% ipython --no-banner

In [1]: import numpy as np

In [2]: np.set_printoptions(precision=2, suppress=True, linewidth=140, legacy="1.25")

In [3]: K = np.load("case6.npy")

In [4]: K
Out[4]: 
array([[ 0.04,  2.03,  0.19, -0.55],
       [-0.35,  0.74, -0.67, -1.21],
       [-0.03,  2.31, -0.08, -1.01],
       [ 0.  , -4.52,  0.14,  1.62],
       [ 0.23, -4.47,  0.15,  1.43],
       [ 0.68,  1.34,  0.9 ,  0.35],
       [ 0.08, -4.46,  0.03,  1.5 ],
       [ 0.37,  3.45,  0.46, -0.56],
       [ 0.28,  3.91,  0.29, -0.92],
       [-0.38, -3.08, -0.55, -0.03],
       [ 0.09, -2.49,  0.22,  0.87],
       [ 0.22,  1.36,  0.37, -0.08],
       [ 0.42,  3.76,  0.66, -0.51],
       [ 0.48,  1.62,  0.31, -0.1 ],
       [ 0.57,  3.33,  0.85,  0.2 ],
       [ 0.1 ,  4.31, -0.09, -1.55],
       [ 0.3 , -4.87,  0.29,  2.13],
       [ 0.43,  1.62,  0.26,  0.04],
       [-0.27, -3.98, -0.05,  0.93],
       [-0.3 , -3.45, -0.56,  0.49],
       [-0.5 , -3.76, -0.27,  0.41],
       [ 0.62,  1.07,  0.57,  0.5 ]])

In [5]: z = K[:, 3] > np.median(K[:, 3])

In [6]: r0 = K[z].mean(axis=0) - K[~z].mean(axis=0)

In [7]: ((K - K.mean(axis=0)) @ r0 > 0).astype(int)
Out[7]: array([0, 0, 0, 1, 1, 0, 1, 0, 0, 1, 1, 0, 0, 0, 0, 0, 1, 0, 1, 1, 1, 0])

In [8]: np.argsort(-np.abs(r0).round(6), kind="stable")
Out[8]: array([1, 3, 2, 0])

In [9]: d = np.linalg.norm(K[:, None] - K[None], axis=-1)

In [10]: d.mean(axis=1).argmax()
Out[10]: 16

In [11]: d.shape
Out[11]: (22, 22)

In [12]: np.flatnonzero(d[3] < d.mean() / 2)
Out[12]: array([ 3,  4,  6, 16, 18, 19, 20])

In [13]: d[:5, :5]
Out[13]: 
array([[0.  , 1.73, 0.61, 6.9 , 6.8 ],
       [1.73, 0.  , 1.72, 6.04, 5.93],
       [0.61, 1.72, 0.  , 7.32, 7.21],
       [6.9 , 6.04, 7.32, 0.  , 0.3 ],
       [6.8 , 5.93, 7.21, 0.3 , 0.  ]])

In [14]: np.unravel_index(d.round(6).argmax(), d.shape)
Out[14]: (15, 16)

In [15]: W2 = K[[15, 9]].astype(float)

In [16]: for _ in range(3):
    ...:     z = np.linalg.norm(K[:, None] - W2, axis=-1).argmin(axis=1)
    ...:     W2 = np.array([K[z == j].mean(axis=0) for j in range(2)])
    ...: 

In [17]: z
Out[17]: array([0, 0, 0, 1, 1, 0, 1, 0, 0, 1, 1, 0, 0, 0, 0, 0, 1, 0, 1, 1, 1, 0])

In [18]: W2[1] - W2[0]
Out[18]: array([-0.38, -6.27, -0.38,  1.45])

In [19]: np.abs(W2[1] - W2[0]).argmax()
Out[19]: 1

In [20]: W2
Out[20]: 
array([[ 0.29,  2.37,  0.31, -0.42],
       [-0.08, -3.9 , -0.07,  1.04]])

In [21]: Ac = (K - K.mean(axis=0)) / K.std(axis=0)

In [22]: np.argwhere(np.abs(Ac) > 2)
Out[22]: 
array([[ 1,  2],
       [16,  3]])

In [23]: Ac.std(axis=0)
Out[23]: array([1., 1., 1., 1.])

In [24]: coef = np.linalg.lstsq(np.delete(Ac, 3, axis=1), Ac[:, 3])[0]

In [25]: coef
Out[25]: array([ 0.29, -1.12,  0.35])

In [26]: np.abs(coef).argmax()
Out[26]: 1

In [27]: W0 = np.load("dump.npy")

In [28]: W0
Out[28]: 
array([[-0.24,  4.01,  3.53, -4.04, -3.14],
       [ 1.28, -0.24,  2.32,  0.4 ,  0.48],
       [-4.24,  3.07, -5.41, -3.6 , -3.34]])

In [29]: left, sig, VT = np.linalg.svd(W0)

In [30]: np.argmax(sig[:-1] / (sig[1:] + 1e-6)) + 1
Out[30]: 2

In [31]: sig.round(2) + 0
Out[31]: array([9.73, 6.96, 0.  ])

In [32]: B = left[:, :2] @ np.diag(sig[:2]) @ VT[:2]

In [33]: np.linalg.matrix_rank(W0, rtol=0.05)
Out[33]: 2

In [34]: np.linalg.matrix_rank(B)
Out[34]: 2

In [35]: round(np.abs(W0 - B).max(), 2)
Out[35]: 0.0

In [36]: B
Out[36]: 
array([[-0.24,  4.01,  3.53, -4.04, -3.14],
       [ 1.28, -0.24,  2.32,  0.4 ,  0.48],
       [-4.24,  3.07, -5.41, -3.6 , -3.34]])
